$ ipython --no-banner

In [1]: import numpy as np

In [2]: import numpy.linalg as la

In [3]: np.set_printoptions(suppress=True, linewidth=140)

In [4]: def tidy(a):
   ...:     return np.round(a, 3) + 0
   ...: 

In [5]: X = np.load("dump.npy")

In [6]: X
Out[6]: 
array([[ 1,  0,  0,  0,  0,  0,  0,  0,  0,  0],
       [ 2,  1,  0,  0,  0,  0,  0,  0,  0,  0],
       [ 0, -1,  1,  0,  0,  0,  0,  0,  0,  0],
       [-2, -1,  0,  1,  0,  0,  0,  0,  0,  0],
       [-2,  2,  2, -2,  1,  0,  0,  0,  0,  0],
       [-2,  2,  2,  1,  1,  1,  0,  0,  0,  0],
       [-1, -1,  2, -2,  0, -2,  1,  0,  0,  0],
       [-2,  1, -1,  1,  2,  1, -1,  1,  0,  0],
       [-1,  0,  2, -2,  1,  2,  1, -2,  1,  0],
       [ 2,  1, -2,  0, -1, -2, -1,  0,  2,  1]])

In [7]: # triangular, det is the product of the diagonal

In [8]: O, V = la.qr(X[:, :4])[0], la.qr(X[:, 4:])[0]

In [9]: sig = la.svd(O.T @ V, compute_uv=False)

In [10]: tidy(np.degrees(np.arccos(sig.clip(0, 1))))
Out[10]: array([ 3.345, 11.342, 29.876, 56.503])

In [11]: tidy(sig)
Out[11]: array([0.998, 0.98 , 0.867, 0.552])

In [12]: arr = 0.7 ** np.abs(np.subtract.outer(np.arange(5), np.arange(5)))

In [13]: tidy(arr)
Out[13]: 
array([[1.   , 0.7  , 0.49 , 0.343, 0.24 ],
       [0.7  , 1.   , 0.7  , 0.49 , 0.343],
       [0.49 , 0.7  , 1.   , 0.7  , 0.49 ],
       [0.343, 0.49 , 0.7  , 1.   , 0.7  ],
       [0.24 , 0.343, 0.49 , 0.7  , 1.   ]])

In [14]: w, V = la.eigh(arr)

In [15]: w.sum(), np.trace(arr)
Out[15]: (np.float64(5.0), np.float64(5.0))

In [16]: (w > 1e-8).sum(), (w < -1e-8).sum()
Out[16]: (np.int64(5), np.int64(0))

In [17]: tidy(np.abs(V[:, -1]))
Out[17]: array([0.394, 0.47 , 0.497, 0.47 , 0.394])

In [18]: tidy(V.T @ V)
Out[18]: 
array([[1., 0., 0., 0., 0.],
       [0., 1., 0., 0., 0.],
       [0., 0., 1., 0., 0.],
       [0., 0., 0., 1., 0.],
       [0., 0., 0., 0., 1.]])

In [19]: tidy(la.svd(arr, compute_uv=False))
Out[19]: array([3.103, 1.013, 0.434, 0.257, 0.193])

In [20]: np.abs(V[:, -1]).round(6).argmax()
Out[20]: np.int64(2)

In [21]: tidy(la.eigvalsh(arr + 5 * np.eye(5)))
Out[21]: array([5.193, 5.257, 5.434, 6.013, 8.103])

In [22]: tidy(V @ np.diag(w) @ V.T)
Out[22]: 
array([[1.   , 0.7  , 0.49 , 0.343, 0.24 ],
       [0.7  , 1.   , 0.7  , 0.49 , 0.343],
       [0.49 , 0.7  , 1.   , 0.7  , 0.49 ],
       [0.343, 0.49 , 0.7  , 1.   , 0.7  ],
       [0.24 , 0.343, 0.49 , 0.7  , 1.   ]])

In [23]: np.unique(w.round(6) + 0, return_counts=True)[1]
Out[23]: array([1, 1, 1, 1, 1])

In [24]: out = la.inv(arr)

In [25]: tidy(la.det(arr) * la.det(out))
Out[25]: np.float64(1.0)

In [26]: tidy(out)
Out[26]: 
array([[ 1.961, -1.373,  0.   ,  0.   ,  0.   ],
       [-1.373,  2.922, -1.373,  0.   ,  0.   ],
       [ 0.   , -1.373,  2.922, -1.373,  0.   ],
       [ 0.   ,  0.   , -1.373,  2.922, -1.373],
       [ 0.   ,  0.   ,  0.   , -1.373,  1.961]])

In [27]: (np.abs(out) > 1e-9).astype(int)
Out[27]: 
array([[1, 1, 0, 0, 0],
       [1, 1, 1, 0, 0],
       [0, 1, 1, 1, 0],
       [0, 0, 1, 1, 1],
       [0, 0, 0, 1, 1]])

In [28]: tidy(arr @ out)
Out[28]: 
array([[1., 0., 0., 0., 0.],
       [0., 1., 0., 0., 0.],
       [0., 0., 1., 0., 0.],
       [0., 0., 0., 1., 0.],
       [0., 0., 0., 0., 1.]])

In [29]: tidy(la.cond(arr))
Out[29]: np.float64(16.065)

In [30]: np.allclose(out, arr.T)
Out[30]: False

In [31]: tidy(la.det(arr) * out)
Out[31]: 
array([[ 0.133, -0.093,  0.   ,  0.   ,  0.   ],
       [-0.093,  0.198, -0.093,  0.   ,  0.   ],
       [ 0.   , -0.093,  0.198, -0.093,  0.   ],
       [ 0.   ,  0.   , -0.093,  0.198, -0.093],
       [ 0.   ,  0.   ,  0.   , -0.093,  0.133]])

In [32]: w, V = la.eig(arr)

In [33]: tidy(np.prod(w))
Out[33]: np.float64(0.068)

In [34]: tidy(np.sort(la.eigvals(arr.T)))
Out[34]: array([0.193, 0.257, 0.434, 1.013, 3.103])

In [35]: tidy(arr @ V[:, 0] - w[0] * V[:, 0])
Out[35]: array([0., 0., 0., 0., 0.])

In [36]: tidy(np.sort(la.eigvals(arr @ arr)))
Out[36]: array([0.037, 0.066, 0.188, 1.027, 9.628])

In [37]: np.allclose(arr, arr.T)
Out[37]: True

In [38]: tidy(la.det(arr))
Out[38]: np.float64(0.068)

In [39]: la.determinant(arr)
---------------------------------------------------------------------------
AttributeError                            Traceback (most recent call last)
Cell In[39], line 1
----> 1 la.determinant(arr)

AttributeError: module 'numpy.linalg' has no attribute 'determinant'

In [40]: x0 = np.ones(5)

In [41]: for _ in range(4):
    ...:     x0 = arr @ x0
    ...:     x0 /= la.norm(x0)
    ...:     print(round(x0 @ arr @ x0, 3))
    ...: 
3.102
3.103
3.103
3.103

In [42]: tidy(x0)
Out[42]: array([0.394, 0.47 , 0.497, 0.47 , 0.394])

In [43]: tidy(la.eigvalsh(arr)[-1])
Out[43]: np.float64(3.103)

In [44]: M = np.load("mat.npy")

In [45]: M
Out[45]: 
array([[2., 1., 0., 0., 0., 0., 0.],
       [0., 2., 1., 0., 0., 0., 0.],
       [0., 0., 2., 1., 0., 0., 0.],
       [0., 0., 0., 2., 1., 0., 0.],
       [0., 0., 0., 0., 2., 1., 0.],
       [0., 0., 0., 0., 0., 2., 1.],
       [0., 0., 0., 0., 0., 0., 2.]])

In [46]: ang = np.radians(36)

In [47]: r_ = np.eye(7)

In [48]: r_[6, 6] = r_[0, 0] = np.cos(ang)

In [49]: r_[6, 0], r_[0, 6] = -np.sin(ang), np.sin(ang)

In [50]: tidy(r_)
Out[50]: 
array([[ 0.809,  0.   ,  0.   ,  0.   ,  0.   ,  0.   ,  0.588],
       [ 0.   ,  1.   ,  0.   ,  0.   ,  0.   ,  0.   ,  0.   ],
       [ 0.   ,  0.   ,  1.   ,  0.   ,  0.   ,  0.   ,  0.   ],
       [ 0.   ,  0.   ,  0.   ,  1.   ,  0.   ,  0.   ,  0.   ],
       [ 0.   ,  0.   ,  0.   ,  0.   ,  1.   ,  0.   ,  0.   ],
       [ 0.   ,  0.   ,  0.   ,  0.   ,  0.   ,  1.   ,  0.   ],
       [-0.588,  0.   ,  0.   ,  0.   ,  0.   ,  0.   ,  0.809]])

In [51]: out = M @ r_.T

In [52]: tidy(la.svd(M, compute_uv=False)), tidy(la.svd(out, compute_uv=False))
Out[52]: 
(array([2.944, 2.781, 2.52 , 2.182, 1.798, 1.416, 1.117]),
 array([2.944, 2.781, 2.52 , 2.182, 1.798, 1.416, 1.117]))

In [53]: tidy(la.det(r_)), tidy(np.trace(r_))
Out[53]: (np.float64(1.0), np.float64(6.618))

In [54]: np.allclose(la.norm(M, axis=1), la.norm(out, axis=1))
Out[54]: True

In [55]: tidy(np.abs(out - M).max(axis=0))
Out[55]: array([1.176, 0.   , 0.   , 0.   , 0.   , 0.   , 1.176])

In [56]: tidy(out)
Out[56]: 
array([[ 1.618,  1.   ,  0.   ,  0.   ,  0.   ,  0.   , -1.176],
       [ 0.   ,  2.   ,  1.   ,  0.   ,  0.   ,  0.   ,  0.   ],
       [ 0.   ,  0.   ,  2.   ,  1.   ,  0.   ,  0.   ,  0.   ],
       [ 0.   ,  0.   ,  0.   ,  2.   ,  1.   ,  0.   ,  0.   ],
       [ 0.   ,  0.   ,  0.   ,  0.   ,  2.   ,  1.   ,  0.   ],
       [ 0.588,  0.   ,  0.   ,  0.   ,  0.   ,  2.   ,  0.809],
       [ 1.176,  0.   ,  0.   ,  0.   ,  0.   ,  0.   ,  1.618]])
